$ python -q
>>> import numpy as np
>>> np.set_printoptions(suppress=True, linewidth=100)
>>> def tidy(a):
...     return np.round(a, 2) + 0
... 
>>> J = np.load("block18.npy")
>>> J
array([[-1,  0,  1],
       [ 2,  3,  4],
       [ 5,  6,  7],
       [ 8,  9, 10],
       [11, 12, 13]])
>>> left, sigma, Vt = np.linalg.svd(J)
>>> vecs = Vt[:(sigma > 1e-8).sum()]
>>> rng = np.random.default_rng(321)
>>> x0 = J[0] + 3 * J[3] + rng.integers(2) * np.eye(3)[2]
>>> x0
array([23., 27., 31.])
>>> tidy(np.linalg.norm(x0 - vecs.T @ vecs @ x0))
np.float64(0.0)
>>> tidy(vecs.T @ vecs)
array([[ 0.83,  0.33, -0.17],
       [ 0.33,  0.33,  0.33],
       [-0.17,  0.33,  0.83]])
>>> np.allclose(vecs.T @ vecs @ x0, x0)
True
>>> tidy(np.linalg.norm(J, 2) / np.linalg.norm(J))
np.float64(1.0)
>>> np.linalg.matrix_rank(J, rtol=0.1)
np.int64(1)
>>> np.argsort(-np.linalg.norm(J, axis=0).round(6), kind="stable")[:3]
array([2, 1, 0])
>>> r = np.linalg.matrix_rank(J)
>>> r
np.int64(2)
>>> N = np.linalg.svd(J)[2][r:].T
>>> np.allclose(J @ N, 0)
True
>>> tidy(N[:, 0] / N[np.abs(N[:, 0]).round(6).argmax(), 0])
array([-0.5,  1. , -0.5])
>>> tidy(N @ N.T)
array([[ 0.17, -0.33,  0.17],
       [-0.33,  0.67, -0.33],
       [ 0.17, -0.33,  0.17]])
>>> M2 = J / np.sqrt((J ** 2).mean(axis=1, keepdims=True))
>>> tidy(M2[1])
array([0.64, 0.96, 1.29])
>>> np.linalg.matrix_rank(J - J.mean(axis=1, keepdims=True))
np.int64(1)
